>>> import numpy as np
>>> import numpy.linalg as la
>>> np.set_printoptions(precision=3, suppress=True, linewidth=160, sign=" ")
>>> J = np.array([[1.6, -0.3, 0.3, -0.5],
...     [1.5, -0.4, -0.2, 0.4],
...     [0.1, -0.4, -1.7, -1.7],
...     [-0.2, 0.8, -0.9, -0.4],
...     [-0.3, 0.0, -1.1, -0.3],
...     [0.3, 1.3, 1.5, 0.5],
...     [0.0, -1.5, -0.3, -0.1],
...     [0.7, 0.6, -0.1, -2.0]])
>>> rng = np.random.default_rng(25)
>>> J[7] = J[6] + 0.05 * rng.normal(size=4)
>>> J
array([[ 1.6  , -0.3  ,  0.3  , -0.5  ],
       [ 1.5  , -0.4  , -0.2  ,  0.4  ],
       [ 0.1  , -0.4  , -1.7  , -1.7  ],
       [-0.2  ,  0.8  , -0.9  , -0.4  ],
       [-0.3  ,  0.   , -1.1  , -0.3  ],
       [ 0.3  ,  1.3  ,  1.5  ,  0.5  ],
       [ 0.   , -1.5  , -0.3  , -0.1  ],
       [ 0.018, -1.5  , -0.327, -0.214]])
>>> W = np.array([[-3, -2, -1], [3, -2, -2], [-1, -2, -1], [3, -3, 2]])
>>> coef = np.array([2, 2, 2])
>>> hid = np.maximum(J @ W + coef, 0)
>>> la.matrix_rank(hid)
np.int64(3)
>>> (hid > 0).astype(int)
array([[ 0,  1,  0],
       [ 0,  0,  1],
       [ 0,  1,  1],
       [ 1,  1,  1],
       [ 1,  1,  1],
       [ 1,  0,  0],
       [ 0,  1,  1],
       [ 0,  1,  1]])
>>> C = np.array([[0, 1], [0, 2], [0, 2]])
>>> W @ C
array([[ 0, -9],
       [ 0, -5],
       [ 0, -7],
       [ 0,  1]])
>>> hid @ C
array([[  0.   ,   0.6  ],
       [  0.   ,   4.6  ],
       [  0.   ,  24.2  ],
       [  0.   ,  13.7  ],
       [  0.   ,  20.1  ],
       [  0.   ,   5.   ],
       [  0.   ,  22.   ],
       [  0.   ,  22.283]])
>>> A2 = J / np.sqrt((J ** 2).mean(axis=1, keepdims=True))
>>> la.matrix_rank(A2) == la.matrix_rank(J)
np.True_
>>> la.norm(A2, axis=1)
array([ 2.,  2.,  2.,  2.,  2.,  2.,  2.,  2.])
>>> la.matrix_rank(J - J.mean(axis=1, keepdims=True))
np.int64(3)
>>> hat = J @ la.solve(J.T @ J, J.T)
>>> hat @ J[:, 3]
array([-0.5  ,  0.4  , -1.7  , -0.4  , -0.3  ,  0.5  , -0.1  , -0.214])
>>> np.allclose(hat @ hat, hat)
True
>>> x = np.array([5, 3, 5, 6])
>>> rhs = J @ x
>>> rhs
array([  5.6  ,   7.7  , -19.4  ,  -5.5  ,  -8.8  ,  15.9  ,  -6.6  ,  -7.328])
>>> np.round(la.pinv(J) @ J, 3) + 0
array([[ 1.,  0.,  0.,  0.],
       [ 0.,  1.,  0.,  0.],
       [ 0.,  0.,  1.,  0.],
       [ 0.,  0.,  0.,  1.]])
>>> print(la.solve(J.T @ J, J.T @ rhs))
[ 5.  3.  5.  6.]
>>> rhs = rhs + 0.1 * rng.normal(size=8)
>>> rhs
array([  5.602,   7.793, -19.296,  -5.554,  -8.577,  16.094,  -6.623,  -7.344])
>>> coef, *_ = la.lstsq(J, rhs)
>>> coef
array([ 5.045,  3.045,  4.966,  5.999])
>>> [round(float(la.norm(la.solve(J.T @ J + lam * np.eye(4), J.T @ rhs))), 2) for lam in (0, 1, 10, 100)]
[9.77, 8.55, 4.75, 0.91]
>>> np.round(J.T @ (rhs - J @ coef), 3) + 0
array([ 0.,  0.,  0.,  0.])
>>> q, V = la.qr(J[:, :1])[0], la.qr(J[:, 1:])[0]
>>> sigma = la.svd(q.T @ V, compute_uv=False)
>>> print(sigma)
[ 0.359]
>>> (sigma > 0.9).sum()
np.int64(0)
>>> feats = np.load("sample9.npy")
>>> print(feats)
[[ 9.78  30.551  9.496  0.167]
 [ 9.762 29.81   9.395 -0.141]
 [10.459 30.036  9.147  0.179]
 [ 9.672 29.764 10.46   0.479]
 [ 9.323 27.693  8.867 -0.891]
 [ 9.563 31.071  9.572 -1.181]
 [ 8.955 30.354  9.453  0.439]
 [ 8.206 31.342  9.985 -0.438]
 [ 9.758 28.864 11.109  0.409]
 [11.434 30.635  9.74  -0.862]
 [10.154 29.451  8.939  0.661]
 [ 9.583 28.708  8.986 -0.887]
 [ 8.918 31.338  9.92  -0.652]
 [ 9.739 29.674 10.17   0.952]
 [11.478 31.003  9.929 -0.399]
 [10.344 29.039  9.268 -2.199]
 [ 9.727 28.949 10.622 -0.151]
 [10.736 29.771  7.529  0.303]
 [12.211 31.042  9.028 -0.384]
 [ 9.183 29.008  9.17  -0.18 ]
 [ 9.352 29.476 10.991  1.445]
 [10.109 29.063  9.44   0.328]
 [ 9.629 29.922 12.277  0.697]
 [10.54  31.872  9.963 -0.255]
 [ 9.788 30.506 10.342  0.657]
 [ 9.91  27.025  9.796  0.832]
 [10.501 31.367 10.635  0.826]]
>>> A2 = np.c_[feats[:, :1] @ np.array([[1]]), np.array([-1, 2, 0, -1, 2, 0, 1, 1, 1, -2, 0, 1, 0, 1, 2, 2, 1, -1, -2, 1, 1, -1, -2, 0, -1, 2, -1])]
>>> A2
array([[ 9.78 , -1.   ],
       [ 9.762,  2.   ],
       [10.459,  0.   ],
       [ 9.672, -1.   ],
       [ 9.323,  2.   ],
       [ 9.563,  0.   ],
       [ 8.955,  1.   ],
       [ 8.206,  1.   ],
       [ 9.758,  1.   ],
       [11.434, -2.   ],
       [10.154,  0.   ],
       [ 9.583,  1.   ],
       [ 8.918,  0.   ],
       [ 9.739,  1.   ],
       [11.478,  2.   ],
       [10.344,  2.   ],
       [ 9.727,  1.   ],
       [10.736, -1.   ],
       [12.211, -2.   ],
       [ 9.183,  1.   ],
       [ 9.352,  1.   ],
       [10.109, -1.   ],
       [ 9.629, -2.   ],
       [10.54 ,  0.   ],
       [ 9.788, -1.   ],
       [ 9.91 ,  2.   ],
       [10.501, -1.   ]])
>>> la.matrix_rank(A2)
np.int64(2)
>>> np.round(la.norm(A2 - feats @ la.lstsq(feats, A2)[0], axis=0), 3) + 0
array([ 0.   ,  6.377])
>>> hat = A2 @ la.solve(A2.T @ A2, A2.T)
>>> print(np.round(la.eigvalsh(hat), 3) + 0)
[ 0.  0.  0.  0.  0.  0.  0.  0.  0.  0.  0.  0.  0.  0.  0.  0.  0.  0.  0.  0.  0.  0.  0.  0.  0.  1.  1.]
>>> print(np.allclose(hat @ hat, hat))
True
>>> np.round(hat @ A2[:, 1], 3) + 0
array([-1.,  2.,  0., -1.,  2.,  0.,  1.,  1.,  1., -2.,  0.,  1.,  0.,  1.,  2.,  2.,  1., -1., -2.,  1.,  1., -1., -2.,  0., -1.,  2., -1.])
>>> C2 = np.cov(feats, rowvar=False)
>>> C2.shape
(4, 4)
>>> np.corrcoef(feats.T)
array([[ 1.   ,  0.197, -0.224, -0.111],
       [ 0.197,  1.   ,  0.115, -0.088],
       [-0.224,  0.115,  1.   ,  0.384],
       [-0.111, -0.088,  0.384,  1.   ]])
>>> np.argsort(-feats.std(axis=0).round(6), kind="stable")
array([ 1,  2,  0,  3])
>>> np.argwhere(np.triu(np.abs(np.corrcoef(feats.T)) > 0.8, 1))
array([], shape=(0, 2), dtype=int64)
>>> C2
array([[ 0.712,  0.192, -0.171, -0.074],
       [ 0.192,  1.342,  0.121, -0.081],
       [-0.171,  0.121,  0.819,  0.274],
       [-0.074, -0.081,  0.274,  0.623]])
>>> vals, V = la.eigh(C2)
>>> la.eigvalsh(C2 @ C2)
array([ 0.152,  0.359,  1.201,  1.99 ])
>>> np.abs(V[:, -1]).round(6).argmax()
np.int64(1)
>>> print(vals)
[ 0.39   0.599  1.096  1.411]
>>> print(la.svd(C2, compute_uv=False))
[ 1.411  1.096  0.599  0.39 ]
>>> print(round(vals.sum(), 3), round(float(np.trace(C2)), 3))
3.496 3.496
>>> K = np.loadtxt("layer19.csv", delimiter=",")
>>> print(K)
[[-0.273  0.117 -0.019  0.24   0.525  0.263 -0.177 -0.691]
 [ 0.055 -0.316 -0.484 -0.103  0.318  0.493 -0.358  0.424]
 [-0.382 -0.01  -0.482 -0.469 -0.002 -0.567 -0.233 -0.158]
 [-0.382 -0.445  0.447  0.175  0.441 -0.347 -0.015  0.332]
 [-0.219 -0.58   0.276 -0.239 -0.498  0.3   -0.222 -0.31 ]
 [-0.382 -0.228 -0.365  0.091 -0.048  0.177  0.791 -0.018]
 [-0.601  0.387 -0.039  0.403 -0.37   0.138 -0.291  0.29 ]
 [-0.273  0.388  0.348 -0.673  0.204  0.324  0.161  0.167]]
>>> # keeps lengths
>>> z = rng.permutation(8)
>>> z
array([ 5,  2,  7,  6,  1,  4,  3,  0])
>>> A2 = K[z][:, z]
>>> np.allclose(A2, K)
False
>>> A2
array([[ 0.177, -0.365, -0.018,  0.791, -0.228, -0.048,  0.091, -0.382],
       [-0.567, -0.482, -0.158, -0.233, -0.01 , -0.002, -0.469, -0.382],
       [ 0.324,  0.348,  0.167,  0.161,  0.388,  0.204, -0.673, -0.273],
       [ 0.138, -0.039,  0.29 , -0.291,  0.387, -0.37 ,  0.403, -0.601],
       [ 0.493, -0.484,  0.424, -0.358, -0.316,  0.318, -0.103,  0.055],
       [ 0.3  ,  0.276, -0.31 , -0.222, -0.58 , -0.498, -0.239, -0.219],
       [-0.347,  0.447,  0.332, -0.015, -0.445,  0.441,  0.175, -0.382],
       [ 0.263, -0.019, -0.691, -0.177,  0.117,  0.525,  0.24 , -0.273]])
>>> round(np.trace(A2), 3)
np.float64(-1.342)
>>> print(round(float(la.det(A2)), 3), round(la.det(K[z]), 3))
-1.0 -1.0
>>> np.diag(A2)
array([ 0.177, -0.482,  0.167, -0.291, -0.316, -0.498,  0.175, -0.273])
